$ ipython --no-banner

In [1]: import numpy as np

In [2]: from numpy import linalg as LA

In [3]: np.set_printoptions(precision=3, suppress=True, linewidth=140, floatmode="fixed")

In [4]: rnd = lambda a: np.round(a, 3) + 0

In [5]: W0 = np.loadtxt("case8.csv", delimiter=",")

In [6]: W0
Out[6]: 
array([[ 2.050,  1.000,  0.000, -2.000,  3.000, -3.000, -3.000, -1.000,  2.000,  2.000,  2.000,  3.000,  3.000,  2.000,  2.000,  0.000],
       [ 1.000, -0.950, -3.000,  2.000, -2.000,  3.000, -3.000,  1.000, -3.000, -1.000,  3.000, -3.000,  3.000,  3.000,  2.000,  3.000],
       [-1.000,  2.000, -0.950,  2.000, -3.000, -1.000,  1.000, -3.000, -2.000,  1.000, -3.000,  0.000,  0.000, -3.000, -1.000, -2.000],
       [ 2.000,  3.000,  2.000, -0.950,  0.000, -2.000, -2.000, -1.000,  1.000,  2.000, -1.000, -2.000, -2.000,  3.000, -2.000, -2.000],
       [ 0.000, -1.000,  3.000, -3.000,  0.050, -1.000,  0.000, -1.000, -2.000,  1.000,  2.000,  3.000,  2.000,  1.000, -1.000,  3.000],
       [-2.000,  1.000, -3.000, -3.000, -1.000,  2.050,  0.000,  1.000,  2.000,  1.000, -2.000,  2.000,  1.000,  3.000,  2.000, -2.000],
       [-3.000,  0.000,  0.000,  0.000,  0.000,  0.000, -1.950,  3.000, -3.000,  2.000,  1.000,  1.000, -2.000,  0.000,  1.000,  2.000],
       [ 1.000,  3.000, -3.000, -1.000, -3.000, -3.000, -3.000,  2.050,  3.000,  3.000,  1.000, -1.000,  2.000,  0.000,  0.000,  0.000],
       [ 2.000,  0.000,  1.000,  2.000,  1.000,  0.000,  3.000, -1.000,  1.050,  1.000,  2.000,  1.000,  2.000,  1.000, -1.000, -2.000],
       [ 0.000,  1.000,  1.000, -1.000,  3.000,  3.000, -3.000,  2.000, -2.000,  2.050,  2.000,  2.000,  2.000,  0.000,  2.000,  2.000],
       [-2.000,  3.000,  1.000,  3.000,  1.000,  0.000, -2.000,  2.000, -1.000,  3.000,  0.050, -1.000,  0.000,  2.000, -2.000, -2.000],
       [-1.000,  2.000, -2.000, -2.000, -3.000,  3.000, -1.000, -3.000,  3.000, -3.000, -1.000, -0.950, -3.000,  1.000,  3.000,  3.000],
       [-3.000,  2.000,  0.000, -1.000, -2.000, -2.000, -2.000,  0.000, -3.000,  1.000,  3.000,  1.000, -1.950,  2.000,  1.000,  2.000],
       [ 1.000,  0.000,  2.000, -1.000,  3.000,  3.000,  0.000, -1.000,  1.000,  0.000,  0.000,  2.000, -2.000,  3.050,  2.000,  3.000],
       [ 3.000,  0.000,  2.000, -2.000,  0.000,  3.000,  3.000,  1.000,  2.000, -3.000, -2.000,  3.000,  2.000, -2.000, -1.950, -2.000],
       [ 2.000,  1.000,  0.000, -2.000,  3.000, -3.000, -3.000, -1.000,  2.000,  2.000,  2.000,  3.000,  3.000,  2.000,  2.000,  0.050]])

In [7]: Uu, sig, Vt = LA.svd(W0)

In [8]: np.argmax(sig[:-1] / (sig[1:] + 1e-6)) + 1
Out[8]: np.int64(15)

In [9]: B = Uu[:, :15] @ np.diag(sig[:15]) @ Vt[:15]

In [10]: LA.matrix_rank(B)
Out[10]: np.int64(15)

In [11]: rnd(LA.norm(W0 - B) / LA.norm(W0))
Out[11]: np.float64(0.0)

In [12]: LA.cond(W0) > 100
Out[12]: np.True_

In [13]: rnd(LA.norm(W0, 2) / LA.norm(W0))
Out[13]: np.float64(0.481)

In [14]: LA.matrix_rank(W0, rtol=0.1)
Out[14]: np.int64(14)

In [15]: np.argsort(-LA.norm(W0, axis=0).round(6), kind="stable")[:3]
Out[15]: array([5, 6, 8])

In [16]: vec = np.array([9, 6, 8, 4, 9, -8, 6, -9, 9, 4, 2, 8, -9, -6, -9, 5])

In [17]: np.sign((W0 @ vec).round(6))
Out[17]: array([ 1.000, -1.000,  1.000,  1.000,  1.000, -1.000, -1.000, -1.000,  1.000, -1.000, -1.000, -1.000, -1.000,  1.000,  1.000,  1.000])

In [18]: LA.norm(W0 @ vec) <= LA.norm(W0, 2) * LA.norm(vec) + 1e-9
Out[18]: np.True_

In [19]: rnd(W0 @ np.ones(16))
Out[19]: 
array([ 13.050,   5.050, -13.950,  -1.950,   6.050,   2.050,   0.050,   1.050,  13.050,  16.050,   5.050,  -4.950,  -2.950,  16.050,
         6.050,  13.050])

In [20]: (W0 @ vec).argmax()
Out[20]: np.int64(8)

In [21]: B = np.array([[2, 0],
    ...:     [0, 2],
    ...:     [0, 1],
    ...:     [0, 2],
    ...:     [1, 2],
    ...:     [2, 1],
    ...:     [2, 2],
    ...:     [2, 1],
    ...:     [2, 0],
    ...:     [0, 1],
    ...:     [2, 1],
    ...:     [2, 2],
    ...:     [2, 0],
    ...:     [0, 2],
    ...:     [1, 1],
    ...:     [1, 1]])

In [22]: LA.matrix_rank(np.vstack([W0, B.T]))
Out[22]: np.int64(16)

In [23]: np.vstack([W0, B.T]).shape
Out[23]: (18, 16)
